$ python -q
>>> import numpy as np
>>> np.set_printoptions(precision=1, suppress=True, linewidth=120, floatmode="fixed")
>>> rd = lambda a: np.round(a, 1) + 0
>>> sv = 10 * 0.9 ** np.arange(5)
>>> rng = np.random.default_rng(348)
>>> J = rng.normal(size=(17, 5)) * rng.permutation(sv)
>>> rd(J)
array([[  5.9,   1.6,  -3.9,  -1.3,  15.7],
       [ -7.1,  -8.2,  21.4,  -8.3,   1.5],
       [  3.7,   1.9,  -6.1, -17.6,   1.9],
       [  2.5,   4.1,   1.6,   4.9,   7.9],
       [  8.5,   1.4,   8.6, -13.4,   0.6],
       [ -1.8,   9.8,  -0.6,  15.9,  -1.9],
       [  5.3,   0.5, -17.4,   0.0,   7.1],
       [ 10.9,  -0.3,  -1.1,   6.2,  -6.3],
       [  7.9,   3.1,  -8.1,  16.1,  -8.6],
       [ -3.5,  -9.6,  -5.7,   1.2,  -9.1],
       [  9.0,  -8.9, -16.3,   6.4,   7.8],
       [  7.6,  -7.8,  11.3,  12.8,  -5.4],
       [  5.5,   1.5,  -5.9,  -3.0,   2.5],
       [  1.0,   5.3,   2.5,  19.7,   2.0],
       [ -7.2,   2.4,   8.1,  -5.8,  -6.5],
       [  9.9,   8.7,   1.4,   9.3,  -7.5],
       [  8.1,  16.8,  10.7,  -3.5,   7.3]])
>>> Uu, sv, Vh = np.linalg.svd(J, full_matrices=False)
>>> rd(Vh @ Vh.T)
array([[1.0, 0.0, 0.0, 0.0, 0.0],
       [0.0, 1.0, 0.0, 0.0, 0.0],
       [0.0, 0.0, 1.0, 0.0, 0.0],
       [0.0, 0.0, 0.0, 1.0, 0.0],
       [0.0, 0.0, 0.0, 0.0, 1.0]])
>>> np.allclose(Uu * sv @ Vh, J)
True
>>> rd(np.sqrt((sv ** 2).sum())), rd(np.linalg.norm(J))
(np.float64(76.8), np.float64(76.8))
>>> rd(sv / sv[0])
array([1.0, 0.9, 0.7, 0.5, 0.5])
>>> Uu.shape, sv.shape, Vh.shape
((17, 5), (5,), (5, 5))
>>> rd(np.abs(Vh[0]))
array([0.3, 0.1, 0.5, 0.8, 0.1])
>>> Xs = (J - J.mean(axis=0)) / J.std(axis=0)
>>> Xs.std(axis=0)
array([1.0, 1.0, 1.0, 1.0, 1.0])
>>> np.argwhere(np.abs(Xs) > 2)
array([[ 0,  4],
       [ 1,  2],
       [16,  1]])
>>> beta = np.linalg.lstsq(np.delete(Xs, 4, axis=1), Xs[:, 4])[0]
>>> rd(1 - np.var(Xs[:, 4] - np.delete(Xs, 4, axis=1) @ beta))
np.float64(0.2)
>>> O, r_ = np.linalg.qr(J)
>>> rd(r_)
array([[-28.0,  -7.7,  11.3, -11.0,  -4.5],
       [  0.0,  27.7,   7.2,   3.4,   3.4],
       [  0.0,   0.0,  37.7,  -5.0,  -4.5],
       [  0.0,   0.0,   0.0, -41.4,   9.3],
       [  0.0,   0.0,   0.0,   0.0,  26.1]])
>>> print(O.shape, r_.shape)
(17, 5) (5, 5)
>>> np.trace(O @ O.T)
np.float64(5.0)
>>> rd(np.abs(np.diag(r_)))
array([28.0, 27.7, 37.7, 41.4, 26.1])
>>> Xs = J - J.mean(axis=0)
>>> V = np.linalg.svd(Xs)[2][:3]
>>> Y = Xs - Xs @ V.T @ V
>>> print(rd(Y.std(axis=0)))
[4.5 3.0 1.7 1.8 4.3]
>>> rd((Xs @ V.T).std(axis=0))
array([11.0,  9.7,  7.4])
>>> np.linalg.norm(Y, axis=1).round(6).argmax()
np.int64(11)
>>> Y = np.array([[1, 2, 2], [1, 1, 1], [0, 1, 1], [2, 0, 1], [2, 0, 0]])
>>> np.linalg.matrix_rank(np.vstack([J, Y.T]))
np.int64(5)
>>> np.vstack([J, Y.T]).shape
(20, 5)
>>> rd(np.einsum("ij->j", J))
array([66.1, 22.2,  0.5, 39.4,  8.9])
>>> np.linalg.matrix_rank(J @ Y)
np.int64(3)
>>> A = np.array([[-2.0, -1.0, 2.0, 0.0, 0.0, 0.0],
...     [2.0, 0.0, -1.0, 0.0, 0.0, 0.0],
...     [0.0, -1.0, -1.0, 0.0, 0.0, 0.0],
...     [0.0, 0.0, 0.0, 9.0, -4.0, 6.0],
...     [0.0, 0.0, 0.0, 5.0, -2.0, -9.0],
...     [0.0, 0.0, 0.0, 7.0, 1.0, 5.0]])
>>> print(A)
[[-2.0 -1.0  2.0  0.0  0.0  0.0]
 [ 2.0  0.0 -1.0  0.0  0.0  0.0]
 [ 0.0 -1.0 -1.0  0.0  0.0  0.0]
 [ 0.0  0.0  0.0  9.0 -4.0  6.0]
 [ 0.0  0.0  0.0  5.0 -2.0 -9.0]
 [ 0.0  0.0  0.0  7.0  1.0  5.0]]
>>> x = np.array([-2, -3, -3, -2, 3, -3])
>>> y = A @ x
>>> y
array([  1.0,  -1.0,   6.0, -48.0,  11.0, -26.0])
>>> rd(np.linalg.solve(A, A[:, 3]))
array([0.0, 0.0, 0.0, 1.0, 0.0, 0.0])
>>> rd(np.linalg.solve(A, -3 * y))
array([ 6.0,  9.0,  9.0,  6.0, -9.0,  9.0])
>>> print(rd(np.linalg.solve(A, y + A[:, 2])))
[-2.0 -3.0 -2.0 -2.0  3.0 -3.0]
